$ python3 -q
>>> import numpy as np
>>> import numpy.linalg as la
>>> np.set_printoptions(precision=2, suppress=True, linewidth=160, sign=" ")
>>> u = np.array([4, 2, 4, 3, 3, 3])
>>> g = np.array([1, -3, 0, 1, -3, -2])
>>> E = np.outer(u, g)
>>> E
array([[  4, -12,   0,   4, -12,  -8],
       [  2,  -6,   0,   2,  -6,  -4],
       [  4, -12,   0,   4, -12,  -8],
       [  3,  -9,   0,   3,  -9,  -6],
       [  3,  -9,   0,   3,  -9,  -6],
       [  3,  -9,   0,   3,  -9,  -6]])
>>> # rows and columns are dependent
>>> E.mean(axis=0)
array([ 3.17, -9.5 ,  0.  ,  3.17, -9.5 , -6.33])
>>> E.sum(axis=0)
array([ 19, -57,   0,  19, -57, -38])
>>> E.shape
(6, 6)
>>> E - E[0]
array([[ 0,  0,  0,  0,  0,  0],
       [-2,  6,  0, -2,  6,  4],
       [ 0,  0,  0,  0,  0,  0],
       [-1,  3,  0, -1,  3,  2],
       [-1,  3,  0, -1,  3,  2],
       [-1,  3,  0, -1,  3,  2]])
>>> la.matrix_rank(E)
np.int64(1)
>>> np.count_nonzero(E)
np.int64(30)
>>> E[:, 6]
Traceback (most recent call last):
  File "<python-input-14>", line 1, in <module>
    E[:, 6]
    ~^^^^^^
IndexError: index 6 is out of bounds for axis 1 with size 6
>>> np.zeros(6, 6)
Traceback (most recent call last):
  File "<python-input-15>", line 1, in <module>
    np.zeros(6, 6)
    ~~~~~~~~^^^^^^
TypeError: Cannot interpret '6' as a data type
>>> np.unravel_index(np.abs(E).argmax(), E.shape)
(np.int64(0), np.int64(1))
>>> np.abs(E).max()
np.int64(12)
>>> la.cond(E) > 100
np.True_
>>> la.matrix_rank(E, rtol=0.1)
np.int64(1)
>>> [round(float(x), 2) for x in la.svd(E, compute_uv=False)[:3]]
[38.88, 0.0, 0.0]
>>> np.argsort(-la.norm(E, axis=0).round(6), kind="stable")[:3]
array([ 1,  4,  5])
>>> m1 = np.load("run8.npy")
>>> m1
array([[ 2,  2,  2,  2],
       [ 2,  4,  4,  4],
       [ 2,  4,  6,  6],
       [ 2,  4,  6,  8]])
>>> # symmetric, so the eigenvalues are real
>>> vec = np.ones(4)
>>> for _ in range(3):
...     vec = m1 @ vec
...     vec /= la.norm(vec)
...     print(round(vec @ m1 @ vec, 2))
... 
16.56
16.58
16.58
>>> np.round(la.eigvalsh(m1)[-1], 2)
np.float64(16.58)
>>> vec
array([ 0.23,  0.43,  0.58,  0.66])
>>> B = m1[0, 0] * m1[1:] - np.outer(m1[1:, 0], m1[0])
>>> B
array([[  0,   4,   4,   4],
       [  0,   4,   8,   8],
       [  0,   4,   8,  12]])
>>> la.matrix_rank(B), la.matrix_rank(m1)
(np.int64(3), np.int64(4))
>>> np.flatnonzero(~B.round(6).any(axis=1))
array([], dtype=int64)
